% python3 -q
>>> import numpy as np
>>> import numpy.linalg as la
>>> np.set_printoptions(suppress=True, linewidth=100)
>>> J = np.array([[0, -4, 0, 0], [0, 0, 0, 0], [0, 0, 0, 0], [-3, 0, 0, 0]])
>>> # rank 2
>>> t = np.radians(30)
>>> r_ = np.eye(4)
>>> r_[0, 0] = r_[2, 2] = np.cos(t)
>>> r_[0, 2], r_[2, 0] = -np.sin(t), np.sin(t)
>>> print(r_.round(2))
[[ 0.87  0.   -0.5   0.  ]
 [ 0.    1.    0.    0.  ]
 [ 0.5   0.    0.87  0.  ]
 [ 0.    0.    0.    1.  ]]
>>> A2 = J @ r_.T
>>> print(np.round(la.svd(J, compute_uv=False), 2), np.round(la.svd(A2, compute_uv=False), 2))
[4. 3. 0. 0.] [4. 3. 0. 0.]
>>> print(np.round(la.det(r_), 2), round(float(np.trace(r_)), 2))
1.0 3.73
>>> print(A2.round(2))
[[ 0.  -4.   0.   0. ]
 [ 0.   0.   0.   0. ]
 [ 0.   0.   0.   0. ]
 [-2.6  0.  -1.5  0. ]]
>>> print(np.trace(J))
0
>>> print(la.matrix_power(J, 3))
[[0 0 0 0]
 [0 0 0 0]
 [0 0 0 0]
 [0 0 0 0]]
>>> print(np.allclose(J, J.T))
False
>>> print(np.allclose(J @ J.T, J.T @ J))
False
>>> print(J @ J)
[[ 0  0  0  0]
 [ 0  0  0  0]
 [ 0  0  0  0]
 [ 0 12  0  0]]
>>> F = np.load("m.npy")
>>> print(F.round(2))
[[ 8.03 -1.52 -5.76]
 [ 5.83 -4.88 -6.5 ]
 [-8.48 -4.87  2.09]
 [-1.76  7.88  5.9 ]
 [ 8.87  1.63 -4.32]
 [-0.57 -8.66 -4.98]
 [ 3.77 -6.71 -6.38]
 [ 5.93 -4.77 -6.49]
 [ 7.67  6.38 -0.68]
 [ 1.49  8.8   4.51]
 [-7.63 -6.43  0.63]
 [ 8.66  0.35 -4.98]
 [-7.63  2.36  6.02]
 [ 5.46  8.19  1.76]
 [-5.85 -7.99 -1.39]
 [ 8.87  3.07 -3.44]
 [ 5.13  8.34  2.05]
 [-6.78 -7.34 -0.44]
 [ 6.79  7.33  0.43]]
>>> # null space of dimension 1
>>> Ac = F - F.mean(axis=0)
>>> evecs = la.svd(Ac)[2][:2]
>>> A2 = Ac - Ac @ evecs.T @ evecs
>>> print(np.round(A2.std(axis=0), 2) + 0)
[0. 0. 0.]
>>> print(np.round(np.cov(Ac @ evecs.T, rowvar=False), 2) + 0)
[[58.21  0.  ]
 [ 0.   41.75]]
>>> print(np.round(np.diag(evecs.T @ evecs), 2))
[0.79 0.78 0.42]
>>> f = np.array([2, -3, 2])
>>> rng = np.random.default_rng(78)
>>> X = np.outer(rng.normal(size=15), f) + 0.1 * rng.normal(size=(15, 3))
>>> print(X.round(2))
[[-1.25  2.08 -1.21]
 [ 0.84 -1.13  0.82]
 [-0.69  1.15 -0.62]
 [-2.18  3.39 -2.17]
 [ 1.36 -2.19  1.41]
 [-0.72  1.12 -0.6 ]
 [ 0.01 -0.17  0.11]
 [ 1.39 -2.14  1.4 ]
 [ 5.11 -7.63  5.25]
 [-0.97  1.44 -0.87]
 [ 1.02 -1.63  1.09]
 [ 1.92 -2.77  1.8 ]
 [ 0.54 -0.76  0.53]
 [ 2.35 -3.33  2.3 ]
 [ 3.38 -4.99  3.48]]
>>> U, sig, vt = la.svd(F)
>>> print(sig.round(2) + 0)
[33.08 28.39  0.  ]
>>> print(np.argmax(sig[:-1] / (sig[1:] + 1e-6)) + 1)
2
>>> A2 = U[:, :2] @ np.diag(sig[:2]) @ vt[:2]
>>> print(round(float(la.norm(F - A2) / la.norm(F)), 2))
0.0
>>> print(round(la.norm(F - A2, 2), 2), np.round(sig[2], 2))
0.0 0.0
>>> U, sig, vt = la.svd(X)
>>> print(np.argmax(sig[:-1] / (sig[1:] + 1e-6)) + 1)
1
>>> A2 = U[:, :1] @ np.diag(sig[:1]) @ vt[:1]
>>> print(round(float(np.abs(X - A2).max()), 2))
0.12
>>> print(round(la.norm(X - A2, 2), 2), round(float(sig[1]), 2))
0.33 0.33
>>> print(la.matrix_rank(A2))
1
>>> Ac = (X - X.mean(axis=0)) / X.std(axis=0)
>>> print(np.round(Ac.std(axis=0), 2))
[1. 1. 1.]
>>> b = la.lstsq(np.delete(Ac, 2, axis=1), Ac[:, 2])[0]
>>> print(b.round(2))
[ 0.6 -0.4]
>>> print(round(float(1 - np.var(Ac[:, 2] - np.delete(Ac, 2, axis=1) @ b)), 2))
1.0
>>> x0 = np.array([1, 1, 3, 1])
>>> print(J * x0)
[[ 0 -4  0  0]
 [ 0  0  0  0]
 [ 0  0  0  0]
 [-3  0  0  0]]
>>> print(J @ np.eye(4)[3])
[0. 0. 0. 0.]
>>> print(J @ (2 * x0))
[-8  0  0 -6]
>>> print((J * x0).sum(axis=1))
[-4  0  0 -3]
>>> print(np.einsum("ij,j->i", J, x0))
[-4  0  0 -3]
>>> print(J @ x0)
[-4  0  0 -3]
>>> print(J @ np.ones(4))
[-4.  0.  0. -3.]
>>> feats = np.loadtxt("arr.csv", delimiter=",")
>>> print(feats)
[[20.51 -0.08 19.95]
 [20.91 -0.44 19.86]
 [19.94 -0.16 19.64]
 [21.78  0.49 20.33]
 [19.63  2.99 20.81]
 [19.7   0.15 19.38]
 [20.04  1.08 21.18]
 [18.99 -1.1  21.04]
 [17.98  0.18 20.92]
 [17.84 -0.13 19.79]
 [19.35 -0.41 20.56]
 [20.61 -0.41 19.12]
 [21.23 -1.1  19.74]
 [18.93 -0.7  20.59]
 [19.05 -0.51 20.32]
 [19.82  0.45 19.94]
 [19.87  1.26 22.89]
 [20.15  0.14 19.72]
 [19.57 -0.69 21.  ]
 [20.02 -0.34 20.43]
 [18.84  1.5  19.28]
 [20.77 -1.31 18.18]
 [19.99  1.47 19.75]
 [18.93 -0.08 20.67]]
>>> x0 = np.array([3, 2, 2])
>>> print(feats @ np.eye(3)[2])
[19.95 19.86 19.64 20.33 20.81 19.38 21.18 21.04 20.92 19.79 20.56 19.12 19.74 20.59 20.32 19.94
 22.89 19.72 21.   20.43 19.28 18.18 19.75 20.67]
>>> proj = feats @ la.solve(feats.T @ feats, feats.T)
>>> print(np.round(la.eigvalsh(proj), 2) + 0)
[0. 0. 0. 0. 0. 0. 0. 0. 0. 0. 0. 0. 0. 0. 0. 0. 0. 0. 0. 0. 0. 1. 1. 1.]
>>> print(round(la.norm(feats, 2) / la.norm(feats), 2))
1.0
>>> print(np.argsort(-la.norm(feats, axis=0).round(6), kind="stable")[:3])
[2 0 1]
>>> print(round(np.log10(la.cond(feats))))
2
>>> print(la.cond(feats) > 100)
False
>>> print(la.matrix_rank(feats, rtol=0.1))
1
>>> D = la.norm(feats[:, None] - feats[None], axis=-1)
>>> print(D.mean(axis=1).argmax())
4
>>> print((D + 1e9 * np.eye(24)).round(6).argmin(axis=1))
[17  0 17  1 22  2 15 13 23  8 14  1  1 14 13 17  6  2 10 10 22 11 15 10]
>>> print(D.shape)
(24, 24)
>>> print(np.unravel_index(D.round(6).argmax(), D.shape))
(np.int64(16), np.int64(21))
>>> print(D[:5, :5].round(2))
[[0.   0.55 0.65 1.44 3.31]
 [0.55 0.   1.03 1.36 3.78]
 [0.65 1.03 0.   2.07 3.37]
 [1.44 1.36 2.07 0.   3.33]
 [3.31 3.78 3.37 3.33 0.  ]]
>>> print(D[18].round(6).argsort(kind="stable")[:4])
[18 10  7 13]
>>> mat = np.loadtxt("sample11.csv", delimiter=",")
>>> print(mat)
[[1.   0.7  0.49]
 [0.7  1.   0.7 ]
 [0.49 0.7  1.  ]]
>>> # equal to its transpose
>>> x0 = np.ones(3)
>>> for _ in range(5):
...     x0 = mat @ x0
...     x0 /= la.norm(x0)
...     print(round(x0 @ mat @ x0, 2))
... 
2.26
2.26
2.26
2.26
2.26
>>> print(x0.round(2))
[0.56 0.62 0.56]
>>> print(round(float(la.eigvalsh(mat)[-1]), 2))
2.26
>>> low = la.cholesky(mat)
>>> print(low.round(2))
[[1.   0.   0.  ]
 [0.7  0.71 0.  ]
 [0.49 0.5  0.71]]
>>> print(np.diag(low) ** 2)
[1.   0.51 0.51]
>>> print(np.round(la.svd(J, compute_uv=False), 2))
[4. 3. 0. 0.]
>>> print(np.round(la.norm(J, axis=0), 2))
[3. 4. 0. 0.]
>>> print(np.round(la.pinv(J), 2))
[[ 0.    0.    0.   -0.33]
 [-0.25  0.    0.    0.  ]
 [ 0.    0.    0.    0.  ]
 [ 0.    0.    0.    0.  ]]
>>> print(J @ J.T)
[[16  0  0  0]
 [ 0  0  0  0]
 [ 0  0  0  0]
 [ 0  0  0  9]]
>>> w, evecs = la.eigh(mat)
>>> print(w.round(2))
[0.23 0.51 2.26]
>>> print((w > 1e-8).sum(), (w < -1e-8).sum())
3 0
>>> print(np.round(evecs @ np.diag(w) @ evecs.T, 2))
[[1.   0.7  0.49]
 [0.7  1.   0.7 ]
 [0.49 0.7  1.  ]]
>>> print(np.round(evecs.T @ mat @ evecs, 2) + 0)
[[0.23 0.   0.  ]
 [0.   0.51 0.  ]
 [0.   0.   2.26]]
>>> print(np.round(la.eigvalsh(mat + 5 * np.eye(3)), 2))
[5.23 5.51 7.26]
>>> print(np.round(la.svd(mat, compute_uv=False), 2))
[2.26 0.51 0.23]
>>> print(np.round(np.abs(evecs[:, -1]), 2))
[0.56 0.62 0.56]
>>> print(w.sum(), np.trace(mat))
3.0 3.0
>>> w, evecs = la.eig(mat)
>>> print(np.round(np.sort(la.eigvals(mat @ mat)), 2))
[0.05 0.26 5.13]
>>> print(np.round(mat @ evecs[:, 0] - w[0] * evecs[:, 0], 2) + 0)
[0. 0. 0.]
>>> print(np.round(np.sort(la.eigvals(la.inv(mat))), 2))
[0.44 1.96 4.44]
>>> print(round(float(np.prod(w)), 2))
0.26
>>> data = np.array([[6.0, -10.0, -5.0, 4.0],
...     [1.0, -2.0, -2.0, 1.0],
...     [6.0, -12.0, -7.0, 6.0],
...     [7.0, -16.0, -11.0, 9.0]])
>>> # null space of dimension 1
>>> U, sig, vt = la.svd(data)
>>> print(np.argmax(sig[:-1] / (sig[1:] + 1e-6)) + 1)
3
>>> print(sig.round(2) + 0)
[30.86  2.48  0.6   0.  ]
>>> A2 = U[:, :3] @ np.diag(sig[:3]) @ vt[:3]
>>> print(la.matrix_rank(data, rtol=0.05))
2
>>> print(A2.round(2))
[[  6. -10.  -5.   4.]
 [  1.  -2.  -2.   1.]
 [  6. -12.  -7.   6.]
 [  7. -16. -11.   9.]]
>>> A2 = data / la.norm(data, axis=1, keepdims=True)
>>> cov = A2 @ A2.T
>>> print(cov[3].round(2))
[0.98 0.98 1.   1.  ]
>>> print(cov.round(2))
[[1.   0.95 0.99 0.98]
 [0.95 1.   0.97 0.98]
 [0.99 0.97 1.   1.  ]
 [0.98 0.98 1.   1.  ]]
>>> z = rng.permutation(4)
>>> print(z)
[3 2 0 1]
>>> A2 = data[z][:, z]
>>> print(np.allclose(A2, data))
False
>>> print(np.round(np.sort(np.abs(la.eigvals(A2))), 2) + 0)
[0. 1. 2. 5.]
>>> print(np.trace(A2))
6.0
>>> W0 = np.eye(4, dtype=int)[rng.permutation(4)]
>>> print(W0)
[[1 0 0 0]
 [0 1 0 0]
 [0 0 1 0]
 [0 0 0 1]]
>>> # columns are unit length and at right angles
>>> w, evecs = la.eigh(W0)
>>> print(np.unique(w.round(6) + 0, return_counts=True)[1])
[4]
>>> print(evecs.T @ W0 @ evecs)
[[1. 0. 0. 0.]
 [0. 1. 0. 0.]
 [0. 0. 1. 0.]
 [0. 0. 0. 1.]]
>>> print(np.round(la.svd(W0, compute_uv=False), 2))
[1. 1. 1. 1.]
